$ python -q
>>> import numpy as np
>>> np.set_printoptions(suppress=True, linewidth=100)
>>> def tidy(a):
...     return np.round(a, 2) + 0
... 
>>> M = np.load("out4.npy")
>>> M
array([[4, 3, 5, 4],
       [0, 0, 1, 1],
       [0, 0, 5, 3],
       [0, 0, 0, 3]])
>>> f, r1 = M[1], M[3]
>>> f @ r1
np.int64(3)
>>> f @ f
np.int64(2)
>>> pr = (f @ r1) / (f @ f) * f
>>> (r1 - pr) @ f
np.float64(0.0)
>>> np.outer(f, r1)
array([[0, 0, 0, 0],
       [0, 0, 0, 0],
       [0, 0, 0, 3],
       [0, 0, 0, 3]])
>>> B = M[0, 0] * M[1:] - np.outer(M[1:, 0], M[0])
>>> B
array([[ 0,  0,  4,  4],
       [ 0,  0, 20, 12],
       [ 0,  0,  0, 12]])
>>> M[:, 0] / M[0, 0]
array([1., 0., 0., 0.])
>>> np.linalg.matrix_rank(B), np.linalg.matrix_rank(M)
(np.int64(2), np.int64(3))
>>> Uu, sig, Vh = np.linalg.svd(B)
>>> evecs = Vh[:(sig > 1e-8).sum()]
>>> rng = np.random.default_rng(95026)
>>> vec = B[2] + -1 * B[1] + rng.integers(2) * np.eye(4)[1]
>>> vec
array([  0.,   1., -20.,   0.])
>>> np.linalg.matrix_rank(np.vstack([B, vec]))
np.int64(3)
>>> tidy(np.diag(evecs.T @ evecs))
array([0., 0., 1., 1.])
>>> K = np.load("arr.npy")
>>> K
array([[ 2,  0,  0,  0,  0],
       [ 0,  2,  0,  0,  0],
       [-3,  2, -3,  0,  0],
       [ 2, -1,  1,  0,  0],
       [-2,  1, -2,  1,  2]])
>>> M @ M
array([[16, 12, 48, 46],
       [ 0,  0,  5,  6],
       [ 0,  0, 25, 24],
       [ 0,  0,  0,  9]])
>>> np.linalg.matrix_power(M - np.diag(np.diag(M)), 4)
array([[0, 0, 0, 0],
       [0, 0, 0, 0],
       [0, 0, 0, 0],
       [0, 0, 0, 0]])
>>> np.linalg.matrix_rank(M - M[0, 0] * np.eye(4))
np.int64(3)
>>> [int(np.linalg.matrix_rank(np.linalg.matrix_power(M, p))) for p in range(1, 5)]
[3, 3, 3, 3]
>>> def softmax(z):
...     e = np.exp(z - z.max(axis=-1, keepdims=True))
...     return e / e.sum(axis=-1, keepdims=True)
... 
>>> tidy(softmax(K[3]))
array([0.59, 0.03, 0.22, 0.08, 0.08])
>>> tidy(softmax(K).sum(axis=1))
array([1., 1., 1., 1., 1.])
>>> tidy(softmax(10 * K[3]))
array([1., 0., 0., 0., 0.])
>>> tidy(softmax(K[3] + -3))
array([0.59, 0.03, 0.22, 0.08, 0.08])
>>> S = K @ K.T / np.sqrt(5)
>>> softmax(S).round(6).argmax(axis=1)
array([0, 1, 2, 3, 2])
>>> tidy(softmax(S))
array([[0.45, 0.08, 0.01, 0.45, 0.01],
       [0.06, 0.38, 0.38, 0.03, 0.15],
       [0.  , 0.  , 0.97, 0.  , 0.03],
       [0.28, 0.02, 0.  , 0.69, 0.  ],
       [0.  , 0.  , 0.5 , 0.  , 0.5 ]])
>>> rank = np.linalg.matrix_rank(K)
>>> rank
np.int64(4)
>>> N = np.linalg.svd(K)[2][rank:].T
>>> tidy(K @ N)
array([[0.],
       [0.],
       [0.],
       [0.],
       [0.]])
>>> [int(np.linalg.matrix_rank(np.delete(K, i, axis=0))) for i in range(5)]
[4, 4, 4, 4, 3]
>>> np.linalg.matrix_rank(K.T @ K), np.linalg.matrix_rank(K @ K.T)
(np.int64(4), np.int64(4))
>>> tidy(N @ N.T)
array([[ 0. ,  0. ,  0. ,  0. ,  0. ],
       [ 0. ,  0. ,  0. ,  0. ,  0. ],
       [ 0. ,  0. ,  0. ,  0. ,  0. ],
       [ 0. ,  0. ,  0. ,  0.8, -0.4],
       [ 0. ,  0. ,  0. , -0.4,  0.2]])
>>> N.shape
(5, 1)
>>> labels = rng.integers(0, 2, 5)
>>> A = np.triu((labels[:, None] == labels) & (rng.random((5, 5)) < 0.8), 1).astype(int)
>>> A += A.T
>>> A
array([[0, 0, 0, 0, 0],
       [0, 0, 0, 1, 0],
       [0, 0, 0, 0, 1],
       [0, 1, 0, 0, 0],
       [0, 0, 1, 0, 0]])
>>> hat = np.triu(np.array([[-3, 4, 3, -5, 0],
...     [-4, 0, -5, -2, 2],
...     [-2, 0, 1, -5, 3],
...     [5, -2, -3, -3, 3],
...     [3, 0, -2, 4, 3]]), 1) + np.eye(5)
>>> B = hat @ A @ np.linalg.inv(hat)
>>> B
array([[   0.,   -5.,  -25., -131.,  481.],
       [   0.,   -2.,   -8.,  -43.,  152.],
       [   0.,   -5.,  -22., -120.,  437.],
       [   0.,    1.,    8.,   42., -152.],
       [   0.,    0.,    1.,    5.,  -18.]])
>>> hat @ A - A @ hat
array([[ 0., -5.,  0.,  4.,  3.],
       [ 0., -2.,  2.,  0., -8.],
       [ 0., -5.,  3.,  0.,  0.],
       [ 0.,  0.,  8.,  2., -2.],
       [ 0.,  0.,  0.,  5., -3.]])
>>> tidy(np.linalg.det(B))
np.float64(0.0)
>>> np.trace(B), np.trace(A)
(np.float64(0.0), np.int64(0))
